% python3 -q
>>> import numpy as np
>>> import numpy.linalg as la
>>> np.set_printoptions(precision=1, suppress=True, linewidth=120, sign=" ")
>>> def tidy(a):
...     return np.round(a, 1) + 0
... 
>>> mat = np.load("test8.npy")
>>> mat
array([[ -0.3,  -0.2, -16. ,  -0.8,  -0.7,  -0.1,   1. ,   0.3,  -1.4,   0.5,   1.4,  -0.1],
       [  1.7,  -0.2,  10. ,  -0.8,   0. ,  -2.2,  -0.9,   0.8,  -0.8,   0.5,  -1.1,  -0.4],
       [  2. ,   0. , -48. ,  -0.2,   0. ,  -0.3,   1.4,  -0.7,   2.4,   1.8,  -0.5,   0.3],
       [  0.2,   0.3,  -2. ,   1. ,   1. ,  -1.1,   1.2,   0.1,   0. ,   1.4,  -0.6,   0.4],
       [ -0.1,   1.6,  22. ,  -0.4,   0.7,  -1.1,   0.2,   0.1,  -1. ,   0.6,   2. ,  -1.2],
       [ -1. ,   0.6, -12. ,   1.3,  -1.4,  -0.1,  -1.7,  -0.6,  -0.1,   1. ,  -1.7,  -1.2],
       [ -0.3,   0.1,  10. ,   0.3,   0.4,   0.3,  -0.7,  -1.8,   1.3,  -0.9,  -0.1,  -0.3],
       [  1.5,   0.3, -32. ,  -1. ,  -0.9,   0.7,   0.1,   0.9,   0.1,  -1. ,  -0.4,  -1.7],
       [  1.8,   0.2,  34. ,   0.1,  -2.3,   0.8,  -0.9,  -0.2,   0.3,   0.4,  -0.9,  -1.1],
       [ -0.2,   0.4,  18. ,  -0.2,   1.5,  -0.5,  -1.8,   0.8,   0.4,  -0.3,  -0.5,  -0.1],
       [  0.8,   0.5,  36. ,   0.9,   1. ,  -0.7,  -0.6,   1. ,  -0.6,   1.1,  -0.4,   0.1]])
>>> U, s, Vt = la.svd(mat)
>>> tidy(s)
array([ 84.9,   5.1,   4.6,   4.2,   3.5,   3.2,   2.7,   1.8,   1.2,   0.4,   0.2])
>>> np.argmax(s[:-1] / (s[1:] + 1e-6)) + 1
np.int64(1)
>>> B = U[:, :1] @ np.diag(s[:1]) @ Vt[:1]
>>> tidy(np.abs(mat - B).max())
np.float64(2.6)
>>> tidy(la.norm(mat - B) / la.norm(mat))
np.float64(0.1)
>>> tidy(la.norm(mat - B, 2)), tidy(s[1])
(np.float64(5.1), np.float64(5.1))
>>> la.matrix_rank(B)
np.int64(1)
>>> u, r1 = mat[5], mat[0]
>>> tidy(u @ r1)
np.float64(188.6)
>>> p = (u @ r1) / (u @ u) * u
>>> tidy(r1 - p)
array([ 0.9, -0.9, -1.6, -2.4,  1. ,  0. ,  3. ,  1. , -1.3, -0.7,  3.4,  1.3])
>>> tidy(la.norm(u + r1) ** 2 + la.norm(u - r1) ** 2)
np.float64(840.3)
>>> gram = mat.T @ mat
>>> tidy(np.diag(gram))
array([   14.3,     3.6,  7192. ,     6.1,    13.4,     9.3,    13. ,     7.3,    11.7,    10.3,    12.1,     7.5])
>>> tidy(la.eigvalsh(gram)[::-1])
array([ 7199.8,    25.8,    21.5,    17.9,    12.6,    10.5,     7.5,     3.4,     1.6,     0.2,     0. ,     0. ])
>>> (mat @ mat.T).shape
(11, 11)
>>> np.allclose(gram, gram.T)
True
>>> tidy(la.norm(mat, 2) / la.norm(mat))
np.float64(1.0)
>>> B = mat / la.norm(mat, axis=1, keepdims=True)
>>> gram = B @ B.T
>>> tidy(la.norm(B, axis=1))
array([ 1.,  1.,  1.,  1.,  1.,  1.,  1.,  1.,  1.,  1.,  1.])
>>> (np.abs(gram) > 0.9).astype(int)
array([[ 1,  1,  1,  0,  1,  1,  1,  1,  1,  1,  1],
       [ 1,  1,  1,  0,  1,  0,  0,  1,  1,  1,  1],
       [ 1,  1,  1,  0,  1,  1,  1,  1,  1,  1,  1],
       [ 0,  0,  0,  1,  0,  0,  0,  0,  0,  0,  0],
       [ 1,  1,  1,  0,  1,  1,  1,  1,  1,  1,  1],
       [ 1,  0,  1,  0,  1,  1,  1,  1,  1,  1,  1],
       [ 1,  0,  1,  0,  1,  1,  1,  1,  1,  1,  1],
       [ 1,  1,  1,  0,  1,  1,  1,  1,  1,  1,  1],
       [ 1,  1,  1,  0,  1,  1,  1,  1,  1,  1,  1],
       [ 1,  1,  1,  0,  1,  1,  1,  1,  1,  1,  1],
       [ 1,  1,  1,  0,  1,  1,  1,  1,  1,  1,  1]])
>>> tidy(np.degrees(np.arccos(np.clip(gram[0, 8], -1, 1))))
np.float64(170.0)
>>> tidy(gram)
array([[ 1. , -0.9,  1. ,  0.6, -1. ,  0.9, -1. ,  1. , -1. , -1. , -1. ],
       [-0.9,  1. , -0.9, -0.5,  0.9, -0.9,  0.9, -0.9,  0.9,  1. ,  1. ],
       [ 1. , -0.9,  1. ,  0.6, -1. ,  0.9, -1. ,  1. , -1. , -1. , -1. ],
       [ 0.6, -0.5,  0.6,  1. , -0.6,  0.6, -0.6,  0.6, -0.6, -0.6, -0.6],
       [-1. ,  0.9, -1. , -0.6,  1. , -1. ,  0.9, -1. ,  1. ,  1. ,  1. ],
       [ 0.9, -0.9,  0.9,  0.6, -1. ,  1. , -0.9,  1. , -0.9, -0.9, -1. ],
       [-1. ,  0.9, -1. , -0.6,  0.9, -0.9,  1. , -1. ,  1. ,  1. ,  1. ],
       [ 1. , -0.9,  1. ,  0.6, -1. ,  1. , -1. ,  1. , -1. , -1. , -1. ],
       [-1. ,  0.9, -1. , -0.6,  1. , -0.9,  1. , -1. ,  1. ,  1. ,  1. ],
       [-1. ,  1. , -1. , -0.6,  1. , -0.9,  1. , -1. ,  1. ,  1. ,  1. ],
       [-1. ,  1. , -1. , -0.6,  1. , -1. ,  1. , -1. ,  1. ,  1. ,  1. ]])
>>> (gram - 2 * np.eye(11)).round(6).argmax(axis=1)
array([  7,  10,   7,   2,  10,   7,   9,   2,  10,  10,   8])
>>> np.argwhere(np.triu(np.abs(gram) > 0.95, 1))
array([[  0,   2],
       [  0,   4],
       [  0,   6],
       [  0,   7],
       [  0,   8],
       [  0,   9],
       [  0,  10],
       [  1,   9],
       [  1,  10],
       [  2,   4],
       [  2,   6],
       [  2,   7],
       [  2,   8],
       [  2,   9],
       [  2,  10],
       [  4,   5],
       [  4,   7],
       [  4,   8],
       [  4,   9],
       [  4,  10],
       [  5,   7],
       [  5,  10],
       [  6,   7],
       [  6,   8],
       [  6,   9],
       [  6,  10],
       [  7,   8],
       [  7,   9],
       [  7,  10],
       [  8,   9],
       [  8,  10],
       [  9,  10]])
